$ ipython --no-banner

In [1]: import numpy as np

In [2]: from numpy import linalg as LA

In [3]: np.set_printoptions(precision=4, suppress=True, linewidth=160, sign=" ")

In [4]: E = np.load("layer11.npy")

In [5]: print(E)
[[-6  8 -5  9  9]
 [ 0  1  9 -5  8]
 [ 0  0  1  9  4]
 [ 0  0  0 -2  0]
 [ 0  0  0  0  4]]

In [6]: rng = np.random.default_rng(3626)

In [7]: idx = rng.permutation(5)

In [8]: print(idx)
[ 4  2  3  0  1]

In [9]: other = E[idx][:, idx]

In [10]: np.trace(other)
Out[10]: np.int64(-2)

In [11]: mat = np.load("sample7.npy")

In [12]: mat
Out[12]: 
array([[-35,  -2,   1,  -3,  -1],
       [  3,   1,   2,  -3,  -2],
       [  1,   3,  18,  -3,  -2],
       [ -2,   1,   3,  20,  -3],
       [ -1,   0,  -3,  -3,  25]])

In [13]: Uu, sig, VT = LA.svd(mat)

In [14]: print(sig)
[ 35.3346  27.0997  19.9887  17.2672   0.6099]

In [15]: np.argmax(sig[:-1] / (sig[1:] + 1e-6)) + 1
Out[15]: np.int64(4)

In [16]: other = Uu[:, :4] @ np.diag(sig[:4]) @ VT[:4]

In [17]: round(LA.norm(mat - other) / LA.norm(mat), 4)
Out[17]: np.float64(0.0118)

In [18]: LA.matrix_rank(mat, rtol=0.05)
Out[18]: np.int64(4)

In [19]: LA.matrix_rank(other)
Out[19]: np.int64(4)

In [20]: round(LA.norm(mat[3] - mat[1]), 4)
Out[20]: np.float64(23.5797)

In [21]: print(LA.norm(mat, axis=1).argmax())
0

In [22]: round(float(LA.norm(mat, 1)), 4), np.round(LA.norm(mat, np.inf), 4)
Out[22]: (42.0, np.float64(42.0))

In [23]: round(float(LA.norm(mat, "nuc")), 4)
Out[23]: 100.3001

In [24]: LA.norm(mat, axis=1)
Out[24]: array([ 35.2136,   5.1962,  18.6279,  20.567 ,  25.3772])

In [25]: round(float(LA.norm(mat, 2)), 4)
Out[25]: 35.3346

In [26]: round(float(LA.norm(mat[3], 1)), 4), round(LA.norm(mat[3], np.inf), 4)
Out[26]: (29.0, np.float64(20.0))

In [27]: J = np.diag(np.array([2, -1, 3, 3]))

In [28]: print(J)
[[ 2  0  0  0]
 [ 0 -1  0  0]
 [ 0  0  3  0]
 [ 0  0  0  3]]

In [29]: # symmetric

In [30]: (LA.matrix_power((J != 0) + (J.T != 0) + np.eye(4), 4) > 0).astype(int)
Out[30]: 
array([[ 1,  0,  0,  0],
       [ 0,  1,  0,  0],
       [ 0,  0,  1,  0],
       [ 0,  0,  0,  1]])

In [31]: np.sort(LA.eigvals(J).real)
Out[31]: array([-1.,  2.,  3.,  3.])

In [32]: gram = J.T @ J

In [33]: LA.svd(J, compute_uv=False) ** 2
Out[33]: array([ 9.,  9.,  4.,  1.])

In [34]: gram
Out[34]: 
array([[ 4,  0,  0,  0],
       [ 0,  1,  0,  0],
       [ 0,  0,  9,  0],
       [ 0,  0,  0,  9]])

In [35]: np.trace(gram), (J ** 2).sum()
Out[35]: (np.int64(23), np.int64(23))
